% python3 -q
>>> import numpy as np
>>> from numpy import linalg as LA
>>> np.set_printoptions(suppress=True, linewidth=160)
>>> W0 = np.load("case1.npy")
>>> W0
array([[ 1,  1,  1,  1,  1,  1,  1,  1],
       [ 1, -1, -1,  1,  1, -1, -1,  1],
       [ 1, -1,  1, -1,  1, -1,  1, -1],
       [ 1,  1, -1, -1, -1, -1,  1,  1],
       [ 1, -1, -1,  1, -1,  1,  1, -1],
       [ 1, -1,  1, -1, -1,  1, -1,  1]])
>>> vec = np.array([2, 1, 0, 1, 0, 0, 0, 1])
>>> a = np.maximum(W0 @ vec, 0)
>>> a
array([5, 3, 0, 3, 1, 1])
>>> np.maximum(W0 @ vec, 0) - np.maximum(-W0 @ vec, 0)
array([ 5,  3, -1,  3,  1,  1])
>>> other = np.array([[2, 2], [2, 0], [2, -2], [3, -3], [0, -5], [-3, 5], [3, -3], [4, 3]])
>>> LA.matrix_rank(W0 @ other)
np.int64(2)
>>> np.vstack([W0, other.T]).shape
(8, 8)
>>> W0 @ other
array([[ 13,  -3],
       [  5,  -3],
       [  1, -13],
       [  9,   7],
       [ -3,   5],
       [ -3,  19]])
>>> np.einsum("ij,ij->i", W0, W0)
array([8, 8, 8, 8, 8, 8])
>>> np.einsum("ij->j", W0)
array([ 6, -2,  0,  0,  0,  0,  2,  2])
>>> J = np.loadtxt("data.csv", delimiter=",")
>>> J
array([[  2.2,  -1.4,  -1.5,   6.7,  -0.1],
       [ -2.8,   8.5,   5.5, -14.2,   1.4],
       [  1.5,  -2.2,  -1.4,   5.1,  -0.6],
       [ -1.6,  -1.8,  -0.7,  -2.2,   0.8]])
>>> rng = np.random.default_rng(128)
>>> other = J + rng.integers(-2, 3, (4, 2)) @ rng.integers(-2, 3, (2, 5))
>>> other.round(1)
array([[  4.2,  -5.4,  -0.5,   8.7,  -1.1],
       [ -2.8,   6.5,   4.5, -14.2,   0.4],
       [  1.5,  -6.2,  -3.4,   5.1,  -2.6],
       [ -1.6,   2.2,   1.3,  -2.2,   2.8]])
>>> LA.matrix_rank(other - J, tol=1e-8)
np.int64(2)
>>> np.round(LA.svd(other - J, compute_uv=False), 1) + 0
array([8.2, 3.5, 0. , 0. ])
>>> r0, r1 = J[2], J[3]
>>> round(float(r0 @ r1), 1)
-9.2
>>> pr = (r0 @ r1) / (r0 @ r0) * r0
>>> np.round((r1 - pr) @ r0, 1)
np.float64(-0.0)
>>> round(float(LA.norm(r0 + r1) ** 2 + LA.norm(r0 - r1) ** 2), 1)
94.4
>>> np.round(np.outer(r0, r1), 1)
array([[ -2.4,  -2.7,  -1. ,  -3.3,   1.2],
       [  3.5,   4. ,   1.5,   4.8,  -1.8],
       [  2.2,   2.5,   1. ,   3.1,  -1.1],
       [ -8.2,  -9.2,  -3.6, -11.2,   4.1],
       [  1. ,   1.1,   0.4,   1.3,  -0.5]])
>>> LA.matrix_rank(np.outer(r0, r1))
np.int64(1)
>>> def softmax(z):
...     e = np.exp(z - z.max(axis=-1, keepdims=True))
...     return e / e.sum(axis=-1, keepdims=True)
... 
>>> np.round(softmax(10 * J[0]), 1) + 0
array([0., 0., 0., 1., 0.])
>>> np.round(softmax(J[0] + -2), 1) + 0
array([0., 0., 0., 1., 0.])
>>> np.round(softmax(J[0]), 1) + 0
array([0., 0., 0., 1., 0.])
>>> att = J @ J.T / np.sqrt(5)
>>> np.round(softmax(att + np.triu(np.full(att.shape, -np.inf), 1)), 1) + 0
array([[1. , 0. , 0. , 0. ],
       [0. , 1. , 0. , 0. ],
       [1. , 0. , 0. , 0. ],
       [0. , 0.9, 0. , 0.1]])
>>> vec = np.array([-3, 2, 4, 0, -3])
>>> a = np.maximum(J @ vec, 0)
>>> J * (a > 1e-9)[:, None]
array([[  0. ,  -0. ,  -0. ,   0. ,  -0. ],
       [ -2.8,   8.5,   5.5, -14.2,   1.4],
       [  0. ,  -0. ,  -0. ,   0. ,  -0. ],
       [ -0. ,  -0. ,  -0. ,  -0. ,   0. ]])
>>> np.round(np.maximum(J @ (3 * vec), 0), 1)
array([  0. , 129.6,   0. ,   0. ])
